>>> import numpy as np
>>> from numpy import linalg as LA
>>> np.set_printoptions(precision=4, suppress=True, linewidth=160)
>>> feats = np.loadtxt("mat.csv", delimiter=",")
>>> feats
array([[-1.5685,  1.4694, -1.4441, -1.222 ,  0.1983],
       [ 2.2543,  0.544 ,  3.5926,  3.6249, -0.4615],
       [ 1.395 , -3.0245,  0.2726, -0.8963,  2.4744],
       [ 1.2302, -0.354 ,  1.5173,  2.9478, -0.2316],
       [-1.4331, -0.7896, -1.6735, -4.0232,  1.0979],
       [-2.1911, -1.2378, -3.4738, -2.801 ,  0.9852],
       [-2.1663, -1.1866, -4.494 , -4.7453,  1.7513],
       [-2.5951,  1.5642, -3.4348,  0.8889, -0.8076],
       [ 0.1856, -0.0942,  0.872 , -0.7481,  0.5741],
       [ 1.0847, -2.3057, -0.1386, -0.1802,  1.5547],
       [-0.3976, -0.3498, -1.4717, -0.1861,  0.0376],
       [ 0.7113,  1.3199,  1.9371,  1.9026, -0.9972],
       [-0.8636,  2.238 ,  0.1575, -0.8389, -1.2791],
       [-2.6513,  0.4291, -3.4179, -2.2288,  0.6086],
       [-2.8563,  2.3073, -2.4379,  0.5268, -1.2304],
       [ 1.8419, -1.6773,  1.4212,  0.0315,  0.7351],
       [-0.1689,  0.5916,  0.5215, -0.5325, -0.5529],
       [-1.7754, -1.3448, -2.417 , -3.6916,  1.763 ],
       [ 2.4124, -2.2146,  2.9429, -0.643 ,  0.8847],
       [ 1.8687, -0.2531,  2.235 , -0.2602,  0.0342],
       [ 1.9366,  0.249 ,  2.0431, -1.0866,  0.4841],
       [-2.3276,  1.2541, -1.6129,  1.6179, -1.1054],
       [-1.5672,  0.6332, -1.6062, -1.0239,  0.1832],
       [ 0.8486,  1.2831,  1.7268,  3.6793, -1.3319],
       [-3.4139, -0.2331, -5.0224, -4.6066,  0.7064],
       [-1.5774, -0.4622, -2.8215, -2.6366,  1.0041],
       [-0.227 ,  0.997 ,  0.3702, -0.3996, -0.5253],
       [ 1.4695, -0.1043,  2.5924, -0.4011,  0.3163],
       [ 3.0132, -1.8412,  3.8813, -0.3175,  0.5145],
       [ 1.063 , -1.4567,  1.0263, -1.0789,  1.2303],
       [ 0.8088,  1.6514,  0.8478,  1.2555, -0.4693],
       [ 2.7554, -0.8399,  3.6717,  2.2383, -0.2548],
       [ 2.1191, -0.4418,  3.6552,  2.278 , -0.4706],
       [-1.6665,  0.9143, -2.4059,  0.0444, -0.5611],
       [-0.7225, -3.2097, -1.9333, -3.3627,  1.2701],
       [ 0.7807, -0.1404,  1.3076,  1.9102, -0.6348],
       [ 0.327 , -0.2666,  0.7531,  4.4996, -0.0487]])
>>> M2 = np.c_[feats[:, :2] @ np.array([[-2, 2], [-5, -1]]), np.array([1, 2, -3, -3, 3, -1, -2, -3, -3, -3, 3, 1, 0, 1, 3, 1, -1, -3, 1, -3, -2, 3, 3, -3, -3, -3, -1, -2, -1, -3, 3, -2, -1, 2, 1, 1, -3])]
>>> M2
array([[-4.21  , -4.6064,  1.    ],
       [-7.2286,  3.9646,  2.    ],
       [12.3325,  5.8145, -3.    ],
       [-0.6904,  2.8144, -3.    ],
       [ 6.8142, -2.0766,  3.    ],
       [10.5712, -3.1444, -1.    ],
       [10.2656, -3.146 , -2.    ],
       [-2.6308, -6.7544, -3.    ],
       [ 0.0998,  0.4654, -3.    ],
       [ 9.3591,  4.4751, -3.    ],
       [ 2.5442, -0.4454,  3.    ],
       [-8.0221,  0.1027,  1.    ],
       [-9.4628, -3.9652,  0.    ],
       [ 3.1571, -5.7317,  1.    ],
       [-5.8239, -8.0199,  3.    ],
       [ 4.7027,  5.3611,  1.    ],
       [-2.6202, -0.9294, -1.    ],
       [10.2748, -2.206 , -3.    ],
       [ 6.2482,  7.0394,  1.    ],
       [-2.4719,  3.9905, -3.    ],
       [-5.1182,  3.6242, -2.    ],
       [-1.6153, -5.9093,  3.    ],
       [-0.0316, -3.7676,  3.    ],
       [-8.1127,  0.4141, -3.    ],
       [ 7.9933, -6.5947, -3.    ],
       [ 5.4658, -2.6926, -3.    ],
       [-4.531 , -1.451 , -1.    ],
       [-2.4175,  3.0433, -2.    ],
       [ 3.1796,  7.8676, -1.    ],
       [ 5.1575,  3.5827, -3.    ],
       [-9.8746, -0.0338,  3.    ],
       [-1.3113,  6.3507, -2.    ],
       [-2.0292,  4.68  , -1.    ],
       [-1.2385, -4.2473,  2.    ],
       [17.4935,  1.7647,  1.    ],
       [-0.8594,  1.7018,  1.    ],
       [ 0.679 ,  0.9206, -3.    ]])
>>> LA.norm(LA.qr(feats)[0].T @ M2, axis=0) ** 2 / ((M2 ** 2).sum(axis=0) + 1e-12)
array([1.    , 1.    , 0.1902])
>>> print(np.round(LA.norm(M2 - feats @ LA.lstsq(feats, M2)[0], axis=0), 4) + 0)
[ 0.      0.     12.6625]
>>> LA.matrix_rank(np.c_[feats, M2])
np.int64(6)
